>>> import numpy as np
>>> np.set_printoptions(precision=2, suppress=True, linewidth=160, sign=" ")
>>> def rnd(a):
...     return np.round(a, 2) + 0
... 
>>> X = np.load("w.npy")
>>> print(X)
[[ 1.  5.  0.  0.  0.  0.]
 [ 5.  3.  5.  0.  0.  0.]
 [ 0.  5.  5.  5.  0.  0.]
 [ 0.  0.  5.  2.  5.  0.]
 [ 0.  0.  0.  5.  4.  5.]
 [ 0.  0.  0.  0.  5.  1.]]
>>> q, R = np.linalg.qr(X)
>>> print(rnd(np.abs(np.diag(R))))
[ 5.1   6.6   6.41  5.17  6.42  0.35]
>>> print(rnd(q.T @ q))
[[ 1.  0.  0.  0.  0.  0.]
 [ 0.  1.  0.  0.  0.  0.]
 [ 0.  0.  1.  0.  0.  0.]
 [ 0.  0.  0.  1.  0.  0.]
 [ 0.  0.  0.  0.  1.  0.]
 [ 0.  0.  0.  0.  0.  1.]]
>>> print(q.shape, R.shape)
(6, 6) (6, 6)
>>> print(rnd(abs(R[0, 0])), rnd(np.linalg.norm(X[:, 0])))
5.1 5.1
>>> vec = np.array([-1, -3, -2, 2, 1, 0])
>>> a = np.maximum(X @ vec, 0)
>>> print(np.maximum(X @ vec, 0) - np.maximum(-X @ vec, 0))
[-16. -24. -15.  -1.  14.   5.]
>>> print(np.maximum(X @ (3 * vec), 0))
[  0.   0.   0.   0.  42.  15.]
>>> print(a)
[  0.   0.   0.   0.  14.   5.]
>>> print(X.T @ a)
[  0.   0.   0.  70.  81.  75.]
>>> print(rnd(np.linalg.eigvalsh(X).min()))
-5.94
>>> print(rnd(np.linalg.norm(X, 2) / np.linalg.norm(X)))
0.71
>>> print(np.linalg.matrix_rank(X, rtol=0.1))
5
>>> print(np.argsort(-np.linalg.norm(X, axis=0).round(6), kind="stable")[:3])
[ 2  4  1]
>>> A = np.load("x.npy")
>>> print(A)
[[ 32.  13.  13.   4.]
 [-20.  -8. -10.   0.]
 [-50. -21. -19.  -8.]
 [-30. -11. -11.  -6.]]
>>> def softmax(z):
...     e = np.exp(z - z.max(axis=-1, keepdims=True))
...     return e / e.sum(axis=-1, keepdims=True)
... 
>>> print(rnd(softmax(X[3] + 2)))
[ 0.    0.    0.48  0.02  0.48  0.  ]
>>> print(rnd(softmax(X).sum(axis=1)))
[ 1.  1.  1.  1.  1.  1.]
>>> print(rnd(softmax(X[3])))
[ 0.    0.    0.48  0.02  0.48  0.  ]
>>> print(rnd(softmax(10 * X[3])))
[ 0.   0.   0.5  0.   0.5  0. ]
>>> S = X @ X.T / np.sqrt(6)
>>> print(softmax(S).round(6).argmax(axis=1))
[ 0  1  2  3  4  5]
>>> print(rnd(softmax(S)))
[[ 0.57  0.05  0.38  0.    0.    0.  ]
 [ 0.    1.    0.    0.    0.    0.  ]
 [ 0.    0.    1.    0.    0.    0.  ]
 [ 0.    0.    0.    1.    0.    0.  ]
 [ 0.    0.    0.    0.    1.    0.  ]
 [ 0.    0.    0.    0.29  0.29  0.43]]
>>> t3 = np.stack([A, 2 * A, A[::-1]])
>>> print(np.linalg.matrix_rank(t3.reshape(3, -1)))
2
>>> print(rnd(np.linalg.norm(t3, axis=(1, 2))))
[  80.54  161.07   80.54]
>>> print(t3.sum(axis=0))
[[  66.   28.   28.    6.]
 [-110.  -45.  -49.   -8.]
 [-170.  -71.  -67.  -24.]
 [ -58.  -20.  -20.  -14.]]
>>> print(t3.shape)
(3, 4, 4)
>>> print(np.einsum("bij,cij->bc", t3, t3))
[[  6486.  12972.    176.]
 [ 12972.  25944.    352.]
 [   176.    352.   6486.]]
>>> print(rnd(np.poly(A)))
[  1.   1. -10.  -4.  24.]
>>> print(rnd(np.linalg.det(A.T)))
24.0
>>> print(rnd(np.linalg.det(A[::-1])))
24.0
>>> print(rnd(np.linalg.eigvals(A).sum().real))
-1.0
>>> print(np.einsum("ij,ji->", A, A))
21.0
>>> print(rnd(np.linalg.det(2 * A)), rnd(np.linalg.det(A)))
384.0 24.0
>>> arr = np.array([[-2, 2], [4, -4]])
>>> arr[:, 0] = 2 * arr[:, 1]
>>> print(arr)
[[ 4  2]
 [-8 -4]]
>>> vec = np.array([3, -2])
>>> a = np.maximum(arr @ vec, 0)
>>> print(np.maximum(arr @ vec, 0) - np.maximum(-arr @ vec, 0))
[  8 -16]
>>> print(arr * (a > 1e-9)[:, None])
[[ 4  2]
 [ 0  0]]
>>> print(rnd(np.tanh(arr @ vec)))
[ 1. -1.]
>>> print(np.maximum(arr @ (3 * vec), 0))
[ 24   0]
>>> print(rnd(np.linalg.det(arr)))
0.0
>>> print(np.linalg.matrix_power(arr, 3))
[[ 0  0]
 [ 0  0]]
>>> print(arr @ arr)
[[ 0  0]
 [ 0  0]]
>>> print((arr - arr.T) / 2)
[[ 0.  5.]
 [-5.  0.]]
>>> print(rnd(np.sort(np.abs(np.linalg.eigvals(arr)))))
[ 0.  0.]
>>> basis = np.array([[0, 0, 1, 2], [0, 2, 1, 1], [0, 2, 0, 1], [2, 2, 1, 2]])
>>> rng = np.random.default_rng(46927)
>>> m1 = (rng.random((15, 4)) < 0.25) @ basis
>>> print(m1)
[[ 0  0  0  0]
 [ 0  0  0  0]
 [ 0  2  2  3]
 [ 0  2  1  1]
 [ 0  0  0  0]
 [ 0  0  1  2]
 [ 0  0  0  0]
 [ 0  4  1  2]
 [ 0  2  1  1]
 [ 0  0  0  0]
 [ 0  2  0  1]
 [ 2  2  1  2]
 [ 0  2  1  3]
 [ 2  6  2  4]
 [ 0  2  0  1]]
>>> Xs = m1 - m1.mean(axis=0)
>>> V = np.linalg.svd(Xs)[2][:1]
>>> B = Xs - Xs @ V.T @ V
>>> print(rnd(np.diag(V.T @ V)))
[ 0.04  0.59  0.08  0.3 ]
>>> print(np.linalg.norm(B, axis=1).round(6).argmax())
5
>>> print(rnd(np.cov(Xs @ V.T, rowvar=False)))
4.68
>>> print(rnd(B.std(axis=0)))
[ 0.53  0.46  0.39  0.51]
>>> Xs = m1 - m1.mean(axis=0)
>>> U, sigma, vt = np.linalg.svd(Xs, full_matrices=False)
>>> print(rnd((sigma ** 2).sum() ** 2 / (sigma ** 4).sum()))
1.43
>>> print(np.linalg.matrix_rank(Xs))
4
>>> vec = np.array([-1, 1, 3, 0])
>>> y = m1 @ vec
>>> print(rnd(np.linalg.solve(m1.T @ m1, m1.T @ y)))
[-1.  1.  3.  0.]
>>> print(rnd(np.linalg.pinv(m1) @ m1))
[[ 1.  0.  0.  0.]
 [ 0.  1.  0.  0.]
 [ 0.  0.  1.  0.]
 [ 0.  0.  0.  1.]]
>>> print(y)
[  0   0   8   5   0   3   0   7   5   0   2   3   5  10   2]
>>> y = y + 0.3 * rng.normal(size=15)
>>> print(rnd(y))
[-0.18  0.11  8.26  4.76  0.31  2.71 -0.3   7.15  5.24 -0.33  2.04  3.32  4.52  9.69  2.23]
>>> b, *_ = np.linalg.lstsq(m1, y)
>>> print(b.round())
[-1.  1.  3. -0.]
>>> print([round(float(np.linalg.norm(np.linalg.solve(m1.T @ m1 + lam * np.eye(4), m1.T @ y))), 2) for lam in (0, 1, 10, 100)])
[3.47, 2.38, 1.46, 0.85]
>>> print(rnd(m1.T @ (y - m1 @ b)))
[ 0.  0.  0.  0.]
